$ python -q
>>> import numpy as np
>>> np.set_printoptions(precision=4, suppress=True, linewidth=200, sign=" ")
>>> arr = np.loadtxt("out15.csv", delimiter=",")
>>> arr
array([[ 0.963 ,  0.037 ,  0.0862, -0.1355,  0.1602, -0.1355, -0.037 ],
       [ 0.037 ,  0.963 , -0.0862,  0.1355, -0.1602,  0.1355,  0.037 ],
       [ 0.0862, -0.0862,  0.7988,  0.3162, -0.3737,  0.3162,  0.0862],
       [-0.1355,  0.1355,  0.3162,  0.5031,  0.5873, -0.4969, -0.1355],
       [ 0.1602, -0.1602, -0.3737,  0.5873,  0.306 ,  0.5873,  0.1602],
       [-0.1355,  0.1355,  0.3162, -0.4969,  0.5873,  0.5031, -0.1355],
       [-0.037 ,  0.037 ,  0.0862, -0.1355,  0.1602, -0.1355,  0.963 ]])
>>> x0 = np.array([1, 0, -1, 2, -1, 1, -1])
>>> y = arr @ x0
>>> y
array([ 0.347 ,  0.653 ,  0.5236, -0.3943,  1.8296, -1.3943, -1.653 ])
>>> print(np.round(np.linalg.solve(arr, arr[:, 4]), 4) + 0)
[ 0.  0.  0.  0.  1.  0.  0.]
>>> np.round(np.linalg.solve(arr.T, arr[5]), 4) + 0
array([ 0.,  0.,  0.,  0.,  0.,  1.,  0.])
>>> print(np.round(np.linalg.solve(arr, y), 4) + 0)
[ 1.  0. -1.  2. -1.  1. -1.]
>>> np.round(np.linalg.solve(arr, 5 * y), 4) + 0
array([ 5.,  0., -5., 10., -5.,  5., -5.])
>>> rng = np.random.default_rng(74450)
>>> z = rng.permutation(7)
>>> z
array([ 1,  4,  2,  5,  6,  3,  0])
>>> Y = arr[z][:, z]
>>> np.allclose(Y, arr)
False
>>> np.linalg.svd(arr, compute_uv=False)
array([ 1.,  1.,  1.,  1.,  1.,  1.,  1.])
>>> np.linalg.pinv(arr)
array([[ 0.963 ,  0.037 ,  0.0862, -0.1355,  0.1602, -0.1355, -0.037 ],
       [ 0.037 ,  0.963 , -0.0862,  0.1355, -0.1602,  0.1355,  0.037 ],
       [ 0.0862, -0.0862,  0.7988,  0.3162, -0.3737,  0.3162,  0.0862],
       [-0.1355,  0.1355,  0.3162,  0.5031,  0.5873, -0.4969, -0.1355],
       [ 0.1602, -0.1602, -0.3737,  0.5873,  0.306 ,  0.5873,  0.1602],
       [-0.1355,  0.1355,  0.3162, -0.4969,  0.5873,  0.5031, -0.1355],
       [-0.037 ,  0.037 ,  0.0862, -0.1355,  0.1602, -0.1355,  0.963 ]])
